In [1]: import numpy as np

In [2]: np.set_printoptions(suppress=True, linewidth=200)

In [3]: rng = np.random.default_rng(364)

In [4]: labels = rng.integers(0, 2, 4)

In [5]: feats = np.array([[2, -7, -1, 9], [-4, -2, 5, -5], [-7, 1, 4, -1], [5, -7, -2, -4]]) * (labels[:, None] == labels)

In [6]: feats
Out[6]: 
array([[ 2,  0,  0,  9],
       [ 0, -2,  5,  0],
       [ 0,  1,  4,  0],
       [ 5,  0,  0, -4]])

In [7]: np.flatnonzero(np.linalg.matrix_power((feats != 0) + (feats.T != 0) + np.eye(4), 4)[1])
Out[7]: array([1, 2])

In [8]: round(float(np.linalg.det(feats)), 2)
Out[8]: 689.0

In [9]: W0 = np.load("test4.npy")

In [10]: print(W0.round(2))
[[ 11.55 -15.98  -3.35]
 [  9.13 -16.05  -7.68]
 [  1.11  10.32  17.09]
 [ 10.42 -16.14  -5.55]
 [-14.21  10.4   -9.48]
 [-10.94  16.1    4.59]
 [ 12.56 -15.54  -0.94]
 [-13.38  14.78  -1.6 ]
 [-11.07  16.08   4.34]
 [ -5.72  -5.69 -18.3 ]
 [-11.86  15.88   2.66]
 [  0.43  10.9   16.76]
 [ -5.07  -6.42 -18.25]
 [  9.56 -16.11  -7.  ]
 [ -1.23  12.22  15.79]
 [ 14.28 -11.59   7.85]
 [-13.58  14.49  -2.37]]

In [11]: th = np.radians(45)

In [12]: R = np.eye(3)

In [13]: R[1, 1] = R[2, 2] = np.cos(th)

In [14]: R[1, 2], R[2, 1] = -np.sin(th), np.sin(th)

In [15]: R.round(2)
Out[15]: 
array([[ 1.  ,  0.  ,  0.  ],
       [ 0.  ,  0.71, -0.71],
       [ 0.  ,  0.71,  0.71]])

In [16]: out = W0 @ R.T

In [17]: np.round(np.abs(out - W0).max(axis=0), 2)
Out[17]: array([ 0.  , 15.11, 10.94])

In [18]: np.allclose(W0 @ W0.T, out @ out.T)
Out[18]: True

In [19]: np.round(np.linalg.svd(W0, compute_uv=False), 2) + 0, np.round(np.linalg.svd(out, compute_uv=False), 2) + 0
Out[19]: (array([69.69, 44.08,  0.  ]), array([69.69, 44.08,  0.  ]))

In [20]: data = np.abs(np.array([[2, 7, 0], [1, 3, 6], [4, 9, 9]])) + np.eye(3)

In [21]: data = data / data.sum(axis=1, keepdims=True)

In [22]: data.round(2)
Out[22]: 
array([[0.3 , 0.7 , 0.  ],
       [0.09, 0.36, 0.55],
       [0.17, 0.39, 0.43]])

In [23]: np.round(np.linalg.det(data[::-1]), 2)
Out[23]: np.float64(-0.02)

In [24]: round(float(np.linalg.det(2 * data)), 2), np.round(np.linalg.det(data), 2)
Out[24]: (0.18, np.float64(0.02))

In [25]: round(np.linalg.eigvals(data).sum().real, 2)
Out[25]: np.float64(1.1)

In [26]: print(np.round(np.linalg.eigvals(data), 2))
[1.  +0.j   0.05+0.14j 0.05-0.14j]

In [27]: np.round(np.poly(data), 2)
Out[27]: array([ 1.  , -1.1 ,  0.12, -0.02])

In [28]: th = np.radians(30)

In [29]: R = np.eye(3)

In [30]: R[1, 1] = R[0, 0] = np.cos(th)

In [31]: R[1, 0], R[0, 1] = -np.sin(th), np.sin(th)

In [32]: R.round(2)
Out[32]: 
array([[ 0.87,  0.5 ,  0.  ],
       [-0.5 ,  0.87,  0.  ],
       [ 0.  ,  0.  ,  1.  ]])

In [33]: out = data @ R.T

In [34]: np.round(np.abs(out - data).max(axis=0), 2)
Out[34]: array([0.31, 0.24, 0.  ])

In [35]: np.allclose(data @ data.T, out @ out.T)
Out[35]: True

In [36]: np.allclose(np.linalg.norm(data, axis=1), np.linalg.norm(out, axis=1))
Out[36]: True

In [37]: f, v = data[0], data[1]

In [38]: f @ f
Out[38]: np.float64(0.58)

In [39]: round(float(f @ v), 2)
Out[39]: 0.28

In [40]: pr = (f @ v) / (f @ f) * f

In [41]: print(np.linalg.matrix_rank(np.outer(f, v)))
1

In [42]: np.round(np.outer(f, v), 2)
Out[42]: 
array([[0.03, 0.11, 0.16],
       [0.06, 0.25, 0.38],
       [0.  , 0.  , 0.  ]])

In [43]: pr.round(2)
Out[43]: array([0.15, 0.34, 0.  ])

In [44]: C = np.array([[0, 2, 1], [0, 0, 0]])

In [45]: M = rng.normal(size=(19, 2)) @ C + np.array([1, 1, -2])

In [46]: print(M.round(2))
[[ 1.    0.79 -2.11]
 [ 1.    1.96 -1.52]
 [ 1.   -0.26 -2.63]
 [ 1.   -0.03 -2.51]
 [ 1.    1.11 -1.95]
 [ 1.    2.16 -1.42]
 [ 1.    5.33  0.16]
 [ 1.    1.8  -1.6 ]
 [ 1.    2.31 -1.34]
 [ 1.    3.2  -0.9 ]
 [ 1.    3.52 -0.74]
 [ 1.    2.05 -1.47]
 [ 1.    2.71 -1.15]
 [ 1.    1.96 -1.52]
 [ 1.    0.86 -2.07]
 [ 1.    0.02 -2.49]
 [ 1.    2.1  -1.45]
 [ 1.   -1.53 -3.26]
 [ 1.    1.91 -1.54]]

In [47]: Uu, sig, Vh = np.linalg.svd(M)

In [48]: V = Vh[:(sig > 1e-8).sum()]

In [49]: x = M[4] + 3 * M[0] + rng.integers(2) * np.eye(3)[0]

In [50]: x.round(2)
Out[50]: array([ 5.  ,  3.46, -8.27])

In [51]: np.allclose(V.T @ V @ x, x)
Out[51]: False

In [52]: np.round(np.linalg.norm(x - V.T @ V @ x), 2)
Out[52]: np.float64(0.91)

In [53]: th = rng.uniform(0, 2 * np.pi, 22)

In [54]: Q, _ = np.linalg.qr(np.array([[0.2, -0.4], [1.0, 1.3], [0.3, 0.5]]))

In [55]: F = 20 * np.c_[np.cos(th), np.sin(th)] @ Q.T

In [56]: print(F.round(2))
[[-19.67  -2.7    2.38]
 [-16.84   9.08   5.83]
 [-16.93 -10.62  -0.72]
 [ 15.24  12.83   1.74]
 [ -8.25  16.83   6.98]
 [  2.58  18.94   5.88]
 [ -4.39  18.28   6.82]
 [ -2.24  18.74   6.62]
 [  8.69  17.48   4.38]
 [-19.75  -1.37   2.84]
 [  5.2  -18.04  -6.88]
 [-12.19 -15.54  -3.15]
 [ 15.47  12.57   1.61]
 [-17.7   -9.31  -0.15]
 [ 15.26  12.81   1.73]
 [  1.35 -18.86  -6.51]
 [ -6.81 -18.15  -4.92]
 [-17.24   8.4    5.67]
 [ 15.18  12.9    1.77]
 [  4.03 -18.37  -6.8 ]
 [  7.39 -17.23  -6.97]
 [-10.36 -16.67  -3.83]]

In [57]: d = np.linalg.norm(F[:, None] - F[None], axis=-1)

In [58]: d.mean(axis=1).argmax()
Out[58]: np.int64(20)

In [59]: print((d + 1e9 * np.eye(22)).round(6).argmin(axis=1))
[ 9 17 13 14  6  7  7  6  5  0 19 21 14  2  3 19 21  1  3 10 10 11]

In [60]: np.round(np.linalg.norm(F, axis=1), 2)
Out[60]: array([20., 20., 20., 20., 20., 20., 20., 20., 20., 20., 20., 20., 20., 20., 20., 20., 20., 20., 20., 20., 20., 20.])

In [61]: np.flatnonzero(d[6] < d.mean() / 2)
Out[61]: array([4, 5, 6, 7])

In [62]: np.unravel_index(d.round(6).argmax(), d.shape)
Out[62]: (np.int64(6), np.int64(19))

In [63]: out = F / np.linalg.norm(F, axis=1, keepdims=True)

In [64]: C2 = out @ out.T

In [65]: C2[10].round(2)
Out[65]: array([-0.17, -0.73,  0.27, -0.41, -0.99, -0.92, -1.  , -0.99, -0.75, -0.24,  1.  ,  0.6 , -0.39,  0.19, -0.41,  0.98,  0.81, -0.7 , -0.42,  1.  ,  0.99,  0.68])

In [66]: np.allclose(F[:-1].T @ np.linalg.lstsq(F[:-1].T, F[-1])[0], F[-1])
Out[66]: True

In [67]: np.abs(np.diag(np.linalg.qr(F)[1])) > 1e-9
Out[67]: array([ True,  True, False])

In [68]: labels = F[:, 0] > np.median(F[:, 0])

In [69]: f = F[labels].mean(axis=0) - F[~labels].mean(axis=0)

In [70]: f.round(2)
Out[70]: array([21.66,  5.05, -1.93])

In [71]: ((F - F.mean(axis=0)) @ f > 0).astype(int)
Out[71]: array([0, 0, 0, 1, 0, 1, 1, 1, 1, 0, 1, 0, 1, 0, 1, 1, 0, 0, 1, 1, 1, 0])

In [72]: labels.astype(int)
Out[72]: array([0, 0, 0, 1, 0, 1, 0, 1, 1, 0, 1, 0, 1, 0, 1, 1, 0, 0, 1, 1, 1, 0])

In [73]: cen = W0 - W0.mean(axis=0)

In [74]: V = np.linalg.svd(cen)[2][:2]

In [75]: out = cen - cen @ V.T @ V

In [76]: np.round((cen @ V.T).std(axis=0), 2)
Out[76]: array([16.85, 10.66])

In [77]: print(np.linalg.norm(out, axis=1).round(6).argmax())
0

In [78]: np.round(out.std(axis=0), 2) + 0
Out[78]: array([0., 0., 0.])

In [79]: E = np.triu(rng.random((4, 4)) < 0.6, 1).astype(int)

In [80]: E = E + E.T

In [81]: E
Out[81]: 
array([[0, 0, 1, 1],
       [0, 0, 1, 1],
       [1, 1, 0, 0],
       [1, 1, 0, 0]])

In [82]: Uu, sig, Vh = np.linalg.svd(E, full_matrices=False)

In [83]: Uu.shape, sig.shape, Vh.shape
Out[83]: ((4, 4), (4,), (4, 4))

In [84]: print(np.round(sig / sig[0], 2) + 0)
[1. 1. 0. 0.]

In [85]: print(np.cumsum(sig ** 2) / np.sum(sig ** 2))
[0.5 1.  1.  1. ]

In [86]: rk = np.linalg.matrix_rank(E)

In [87]: rk
Out[87]: np.int64(2)

In [88]: null = np.linalg.svd(E)[2][rk:].T

In [89]: np.linalg.matrix_rank(E.T @ E), np.linalg.matrix_rank(E @ E.T)
Out[89]: (np.int64(2), np.int64(2))

In [90]: np.round(null @ null.T, 2) + 0
Out[90]: 
array([[ 0.5, -0.5,  0. ,  0. ],
       [-0.5,  0.5,  0. ,  0. ],
       [ 0. ,  0. ,  0.5, -0.5],
       [ 0. ,  0. , -0.5,  0.5]])

In [91]: null.shape
Out[91]: (4, 2)

In [92]: np.allclose(E @ null, 0)
Out[92]: True

In [93]: np.round(E @ null, 2) + 0
Out[93]: 
array([[0., 0.],
       [0., 0.],
       [0., 0.],
       [0., 0.]])

In [94]: print([int(np.linalg.matrix_rank(E[:i])) for i in range(1, len(E) + 1)])
[1, 1, 2, 2]

In [95]: X = np.load("run10.npy")

In [96]: X
Out[96]: 
array([[0, 0, 1, 0],
       [0, 1, 0, 0],
       [1, 0, 0, 0],
       [0, 0, 0, 1]])

In [97]: np.round(np.sort(np.abs(np.linalg.eigvals(X)))[::-1], 2)
Out[97]: array([1., 1., 1., 1.])

In [98]: X @ np.ones(4)
Out[98]: array([1., 1., 1., 1.])

In [99]: pr = np.eye(4)[0]

In [100]: for _ in range(6):
     ...:     pr = pr @ X
     ...:     print(pr.round(2))
     ...: 
[0. 0. 1. 0.]
[1. 0. 0. 0.]
[0. 0. 1. 0.]
[1. 0. 0. 0.]
[0. 0. 1. 0.]
[1. 0. 0. 0.]

In [101]: ev, V = np.linalg.eigh(X)

In [102]: np.round(V.T @ X @ V, 2) + 0
Out[102]: 
array([[-1.,  0.,  0.,  0.],
       [ 0.,  1.,  0.,  0.],
       [ 0.,  0.,  1.,  0.],
       [ 0.,  0.,  0.,  1.]])

In [103]: f, v = X[3], X[0]

In [104]: f @ v
Out[104]: np.int64(0)

In [105]: pr = (f @ v) / (f @ f) * f

In [106]: (v - pr) @ f
Out[106]: np.float64(0.0)

In [107]: pr
Out[107]: array([0., 0., 0., 0.])

In [108]: np.outer(f, v)
Out[108]: 
array([[0, 0, 0, 0],
       [0, 0, 0, 0],
       [0, 0, 0, 0],
       [0, 0, 1, 0]])

In [109]: np.round(np.linalg.norm(M, 2) / np.linalg.norm(M), 2)
Out[109]: np.float64(0.86)

In [110]: np.linalg.cond(M) > 100
Out[110]: np.True_

In [111]: K = np.load("layer9.npy")

In [112]: K
Out[112]: 
array([[-2.37, -1.63, -0.85],
       [ 1.24,  2.52,  1.05],
       [ 1.38,  2.02,  1.73],
       [ 2.93,  0.63,  0.07],
       [-1.61, -1.46, -2.07],
       [-0.07,  2.48, -1.69],
       [ 1.16,  2.44,  1.31],
       [-2.21,  1.77, -0.98],
       [ 1.76, -0.85, -2.28],
       [ 1.8 , -0.35,  2.37],
       [-1.48, -1.9 , -1.79],
       [ 1.8 ,  0.17,  2.39],
       [ 0.16, -1.88, -2.33],
       [ 0.21,  2.5 ,  1.65],
       [-1.12,  2.78, -0.07],
       [ 2.53,  1.04,  1.24],
       [ 1.56,  2.55, -0.29],
       [-2.83,  0.22, -0.96],
       [ 2.54, -1.32, -0.89],
       [-2.48, -0.23, -1.67],
       [ 2.74,  0.86, -0.87],
       [ 2.73,  1.  , -0.76],
       [-0.55,  1.73, -2.39],
       [ 1.21,  2.15,  1.7 ],
       [-1.07, -2.72,  0.67],
       [ 1.93,  1.87, -1.33]])

In [113]: x = np.array([3, 2, 1])

In [114]: target = K @ x

In [115]: np.round(np.linalg.pinv(K) @ K, 2) + 0
Out[115]: 
array([[1., 0., 0.],
       [0., 1., 0.],
       [0., 0., 1.]])

In [116]: target = target + 0.02 * rng.normal(size=26)

In [117]: target.round(2)
Out[117]: 
array([-11.2 ,   9.82,   9.9 ,  10.11,  -9.81,   3.08,   9.62,  -4.11,   1.31,   7.08, -10.03,   8.14,  -5.65,   7.28,   2.11,  10.92,   9.52,  -9.  ,   4.1 ,  -9.57,   9.07,   9.43,  -0.59,   9.66,
        -8.  ,   8.17])

In [118]: beta, *_ = np.linalg.lstsq(K, target)

In [119]: beta.round(2)
Out[119]: array([3., 2., 1.])

In [120]: proj = K @ np.linalg.solve(K.T @ K, K.T)

In [121]: np.trace(proj)
Out[121]: np.float64(3.0)

In [122]: print(np.round(np.linalg.eigvalsh(proj), 2) + 0)
[0. 0. 0. 0. 0. 0. 0. 0. 0. 0. 0. 0. 0. 0. 0. 0. 0. 0. 0. 0. 0. 0. 0. 1. 1. 1.]

In [123]: np.allclose(proj @ proj, proj)
Out[123]: True

In [124]: np.linalg.matrix_rank(np.eye(26) - proj)
Out[124]: np.int64(23)

In [125]: C = K[[3, 21]].astype(float)

In [126]: for _ in range(5):
     ...:     labels = np.linalg.norm(K[:, None] - C, axis=-1).argmin(axis=1)
     ...:     C = np.array([K[labels == j].mean(axis=0) for j in range(2)])
     ...: 

In [127]: labels
Out[127]: array([1, 0, 0, 0, 1, 1, 0, 1, 1, 0, 1, 0, 1, 0, 1, 0, 0, 1, 0, 1, 0, 0, 1, 0, 1, 0])

In [128]: np.abs(C[1] - C[0]).argmax()
Out[128]: np.int64(0)

In [129]: C.round(2)
Out[129]: 
array([[ 1.84,  1.29,  0.67],
       [-1.16, -0.14, -1.37]])
